$ ipython --no-banner

In [1]: import numpy as np

In [2]: np.set_printoptions(suppress=True, linewidth=100)

In [3]: def tidy(a):
   ...:     return np.round(a, 2) + 0
   ...: 

In [4]: ang = np.deg2rad(60)

In [5]: A = np.eye(5)

In [6]: A[np.ix_([3, 2], [3, 2])] = [[np.cos(ang), -np.sin(ang)], [np.sin(ang), np.cos(ang)]]

In [7]: tidy(A)
Out[7]: 
array([[ 1.  ,  0.  ,  0.  ,  0.  ,  0.  ],
       [ 0.  ,  1.  ,  0.  ,  0.  ,  0.  ],
       [ 0.  ,  0.  ,  0.5 ,  0.87,  0.  ],
       [ 0.  ,  0.  , -0.87,  0.5 ,  0.  ],
       [ 0.  ,  0.  ,  0.  ,  0.  ,  1.  ]])

In [8]: # 4 groups of indices that never mix

In [9]: x0 = np.array([0, -1, -2, 4, -3])

In [10]: rhs = A @ x0

In [11]: tidy(rhs)
Out[11]: array([ 0.  , -1.  ,  2.46,  3.73, -3.  ])

In [12]: tidy(np.linalg.solve(A.T, A[2]))
Out[12]: array([0., 0., 1., 0., 0.])

In [13]: tidy(np.linalg.solve(A, 3 * rhs))
Out[13]: array([ 0., -3., -6., 12., -9.])

In [14]: tidy(np.linalg.solve(A, A[:, 4]))
Out[14]: array([0., 0., 0., 0., 1.])

In [15]: rng = np.random.default_rng(818300)

In [16]: z = rng.permutation(5)

In [17]: z
Out[17]: array([0, 2, 3, 1, 4])

In [18]: other = A[z][:, z]

In [19]: np.trace(other)
Out[19]: np.float64(4.0)

In [20]: tidy(np.diag(other))
Out[20]: array([1. , 0.5, 0.5, 1. , 1. ])

In [21]: tidy(np.linalg.det(other)), tidy(np.linalg.det(A[z]))
Out[21]: (np.float64(1.0), np.float64(1.0))

In [22]: tidy(np.sort(np.abs(np.linalg.eigvals(other))))
Out[22]: array([1., 1., 1., 1., 1.])

In [23]: ang = np.radians(45)

In [24]: r_ = np.eye(5)

In [25]: r_[0, 0] = r_[2, 2] = np.cos(ang)

In [26]: r_[0, 2], r_[2, 0] = -np.sin(ang), np.sin(ang)

In [27]: tidy(r_)
Out[27]: 
array([[ 0.71,  0.  , -0.71,  0.  ,  0.  ],
       [ 0.  ,  1.  ,  0.  ,  0.  ,  0.  ],
       [ 0.71,  0.  ,  0.71,  0.  ,  0.  ],
       [ 0.  ,  0.  ,  0.  ,  1.  ,  0.  ],
       [ 0.  ,  0.  ,  0.  ,  0.  ,  1.  ]])

In [28]: other = A @ r_.T

In [29]: np.allclose(np.linalg.norm(A, axis=1), np.linalg.norm(other, axis=1))
Out[29]: True

In [30]: tidy(np.abs(other - A).max(axis=0))
Out[30]: array([0.61, 0.  , 0.71, 0.  , 0.  ])

In [31]: Q = A.astype(float).copy()

In [32]: for j in range(5):
    ...:     Q[:, j] -= Q[:, :j] @ (Q[:, :j].T @ Q[:, j])
    ...:     Q[:, j] /= np.linalg.norm(Q[:, j])
    ...: 

In [33]: tidy(Q.T @ A)
Out[33]: 
array([[1., 0., 0., 0., 0.],
       [0., 1., 0., 0., 0.],
       [0., 0., 1., 0., 0.],
       [0., 0., 0., 1., 0.],
       [0., 0., 0., 0., 1.]])

In [34]: Q, V = np.linalg.qr(A[:, :3])[0], np.linalg.qr(A[:, 3:])[0]

In [35]: s = np.linalg.svd(Q.T @ V, compute_uv=False)

In [36]: (s > 0.9).sum()
Out[36]: np.int64(0)

In [37]: tidy(np.linalg.norm(Q @ Q.T - V @ V.T, 2))
Out[37]: np.float64(1.0)

In [38]: np.degrees(np.arccos(s.clip(0, 1)))
Out[38]: array([90., 90.])

In [39]: M = np.loadtxt("layer0.csv", delimiter=",")

In [40]: M
Out[40]: 
array([[  3.58,   0.39,  -1.67, -18.08, -10.66],
       [ -5.88, -15.64,   7.99,  23.97,  26.73],
       [  0.95,   9.95,   6.6 , -20.91, -19.39],
       [ -5.35,   8.07,   3.29, -26.48,  -1.04],
       [ -8.1 ,   6.87,   6.49, -12.7 ,  -8.75],
       [ 12.74,  -9.34, -18.03,   1.15,   8.59],
       [ -8.45,  -1.16,  -9.9 ,  20.75, -13.42],
       [  5.89,  10.36,  16.6 ,  10.04,   6.41],
       [ -5.32,  -0.37,   2.84, -10.24,  -6.07],
       [ 13.85,  -8.58,  -1.37, -16.73,   7.45],
       [  0.04,  -6.19, -10.21,  -8.04, -16.17],
       [ 10.06,  10.  ,  -3.59,  -5.22,  14.46],
       [ 15.05,   3.39,  -2.11, -13.36,  -6.73],
       [ -6.87,  -2.07,  -6.68,  25.1 ,   8.19],
       [ -7.6 ,  18.36,   3.68,  14.49,  -2.38],
       [-19.26, -13.72,  10.5 ,   1.99,  13.63],
       [ 11.65,  -7.46, -15.53,  16.51,   1.84],
       [ -0.39, -14.53,  -7.99,  32.73,  23.96],
       [  1.69,   1.08,  13.49, -40.41, -10.76],
       [ -8.63, -16.73,  -0.77,   5.42,   2.6 ],
       [-25.08, -14.11,  14.18,   4.  ,  14.68],
       [ -6.02, -15.15,  11.59,  28.76,  23.03],
       [  2.84, -26.25,  -6.56,   7.98,   9.12]])

In [41]: basis = M[[11, 12]].astype(float)

In [42]: for _ in range(6):
    ...:     z = np.linalg.norm(M[:, None] - basis, axis=-1).argmin(axis=1)
    ...:     basis = np.array([M[z == j].mean(axis=0) for j in range(2)])
    ...: 

In [43]: z
Out[43]: array([1, 0, 1, 1, 1, 0, 0, 0, 1, 1, 1, 1, 1, 0, 0, 0, 0, 0, 1, 0, 0, 0, 0])

In [44]: np.abs(basis[1] - basis[0]).argmax()
Out[44]: np.int64(3)

In [45]: tidy(basis)
Out[45]: 
array([[ -4.24,  -8.26,  -0.07,  14.84,   9.46],
       [  2.65,   2.46,   1.38, -17.22,  -5.77]])

In [46]: np.bincount(z)
Out[46]: array([13, 10])

In [47]: U, s, Vh = np.linalg.svd(basis, full_matrices=False)

In [48]: np.allclose(U * s @ Vh, basis)
Out[48]: True

In [49]: (s > 1e-8).sum()
Out[49]: np.int64(2)

In [50]: tidy(U.T @ U)
Out[50]: 
array([[1., 0.],
       [0., 1.]])

In [51]: tidy(np.sqrt((s ** 2).sum())), tidy(np.linalg.norm(basis))
Out[51]: (np.float64(27.21), np.float64(27.21))

In [52]: tidy(s)
Out[52]: array([26.7 ,  5.26])

In [53]: mat = np.load("data.npy")

In [54]: mat
Out[54]: 
array([[4, 3],
       [3, 2]])

In [55]: np.allclose(mat @ mat.T, mat.T @ mat)
Out[55]: True

In [56]: np.allclose(mat, mat.T)
Out[56]: True

In [57]: tidy(np.sort(np.abs(np.linalg.eigvals(mat))))
Out[57]: array([0.16, 6.16])

In [58]: mat @ mat
Out[58]: 
array([[25, 18],
       [18, 13]])

In [59]: tidy(np.abs(np.linalg.eigvals(mat)).max())
Out[59]: np.float64(6.16)

In [60]: J = np.loadtxt("a.csv", delimiter=",")

In [61]: tidy(J)
Out[61]: 
array([[ 0.49,  0.14, -0.43,  0.08, -0.03, -0.19],
       [ 0.14,  0.04, -0.12,  0.02, -0.01, -0.05],
       [-0.43, -0.12,  0.39, -0.07,  0.02,  0.17],
       [ 0.08,  0.02, -0.07,  0.01,  0.  , -0.03],
       [-0.03, -0.01,  0.02,  0.  ,  0.  ,  0.01],
       [-0.19, -0.05,  0.17, -0.03,  0.01,  0.07]])

In [62]: # rows and columns are dependent

In [63]: U, s, Vh = np.linalg.svd(J)

In [64]: np.argmax(s[:-1] / (s[1:] + 1e-6)) + 1
Out[64]: np.int64(1)

In [65]: other = U[:, :1] @ np.diag(s[:1]) @ Vh[:1]

In [66]: tidy(np.linalg.norm(J - other, 2)), tidy(s[1])
Out[66]: (np.float64(0.0), np.float64(0.0))

In [67]: basis = np.sign(np.array([[0, 0, 0, 2], [1, -1, -1, 2], [1, -1, 1, 1], [0, 2, 1, 2]]))

In [68]: other = (np.tril(basis, -1) + np.eye(4)) @ (np.triu(basis, 1) + np.eye(4))

In [69]: vals = np.array([3, 5, 9, 0])

In [70]: m1 = np.rint(other * vals @ np.linalg.inv(other)) + 0

In [71]: m1
Out[71]: 
array([[ -6.,   6.,   3.,  -3.],
       [ -6.,   9.,   0.,  -4.],
       [-51.,  30.,  24., -11.],
       [-45.,  30.,  15., -10.]])

In [72]: # null space of dimension 1

In [73]: def softmax(z):
    ...:     e = np.exp(z - z.max(axis=-1, keepdims=True))
    ...:     return e / e.sum(axis=-1, keepdims=True)
    ...: 

In [74]: tidy(softmax(10 * A[0]))
Out[74]: array([1., 0., 0., 0., 0.])

In [75]: tidy(softmax(A).sum(axis=1))
Out[75]: array([1., 1., 1., 1., 1.])

In [76]: att = A @ A.T / np.sqrt(5)

In [77]: tidy(softmax(att)[0] @ A)
Out[77]: array([ 0.28,  0.18, -0.07,  0.25,  0.18])

In [78]: softmax(att).round(6).argmax(axis=1)
Out[78]: array([0, 1, 2, 3, 4])

In [79]: tidy(softmax(att + np.triu(np.full(att.shape, -np.inf), 1)))
Out[79]: 
array([[1.  , 0.  , 0.  , 0.  , 0.  ],
       [0.39, 0.61, 0.  , 0.  , 0.  ],
       [0.28, 0.28, 0.44, 0.  , 0.  ],
       [0.22, 0.22, 0.22, 0.34, 0.  ],
       [0.18, 0.18, 0.18, 0.18, 0.28]])

In [80]: tidy(softmax(att))
Out[80]: 
array([[0.28, 0.18, 0.18, 0.18, 0.18],
       [0.18, 0.28, 0.18, 0.18, 0.18],
       [0.18, 0.18, 0.28, 0.18, 0.18],
       [0.18, 0.18, 0.18, 0.28, 0.18],
       [0.18, 0.18, 0.18, 0.18, 0.28]])
